$ python3 -q
>>> import numpy as np
>>> np.set_printoptions(suppress=True, linewidth=140)
>>> J = np.load("m.npy")
>>> print(J)
[[1. 0.]
 [0. 1.]]
>>> Uu, s, Vt = np.linalg.svd(J, full_matrices=False)
>>> print(np.cumsum(s ** 2) / np.sum(s ** 2))
[0.5 1. ]
>>> print(s)
[1. 1.]
>>> print(Uu.T @ Uu)
[[1. 0.]
 [0. 1.]]
>>> print(np.round(np.sqrt((s ** 2).sum()), 3), round(np.linalg.norm(J), 3))
1.414 1.414
>>> print(Uu.shape, s.shape, Vt.shape)
(2, 2) (2,) (2, 2)
>>> print(Uu.T @ J @ Vt.T)
[[1. 0.]
 [0. 1.]]
>>> print(np.round(np.linalg.svd(J, compute_uv=False), 3))
[1. 1.]
>>> print(np.round(np.linalg.norm(J, axis=0), 3))
[1. 1.]
>>> print(J.T @ J)
[[1. 0.]
 [0. 1.]]
>>> M = np.loadtxt("w.csv", delimiter=",")
>>> print(M)
[[ 0. -1.  1.  0.]
 [-1.  0.  0.  0.]
 [ 1.  0.  0.  0.]
 [ 0.  0.  0.  0.]]
>>> # splits into 2 blocks
>>> print(np.allclose(M[:-1].T @ np.linalg.lstsq(M[:-1].T, M[-1])[0], M[-1]))
True
>>> print(np.unique(M.round(6), axis=0).shape)
(4, 4)
>>> print(round(np.trace(np.linalg.pinv(M) @ M), 3))
2.0
>>> print(np.linalg.lstsq(M[:-1].T, M[-1])[2])
2
>>> rng = np.random.default_rng(91)
>>> labels = rng.permutation(4)
>>> print(labels)
[1 0 2 3]
>>> other = M[labels][:, labels]
>>> print(round(np.linalg.det(other), 3), round(float(np.linalg.det(M[labels])), 3))
0.0 0.0
>>> print(np.diag(other))
[0. 0. 0. 0.]
>>> print(np.allclose(other, M))
False
>>> arr = np.load("test5.npy")
>>> print(arr)
[[0 0 0 0]
 [0 0 2 0]
 [0 0 0 0]
 [1 0 0 0]]
>>> # columns 1 and 3 are equal
>>> f = np.array([2, 3, 0])
>>> print(np.correlate(arr[1], arr[0], "full"))
[0 0 0 0 0 0 0]
>>> print(np.cross(arr[1, :3], arr[0, :3]))
[0 0 0]
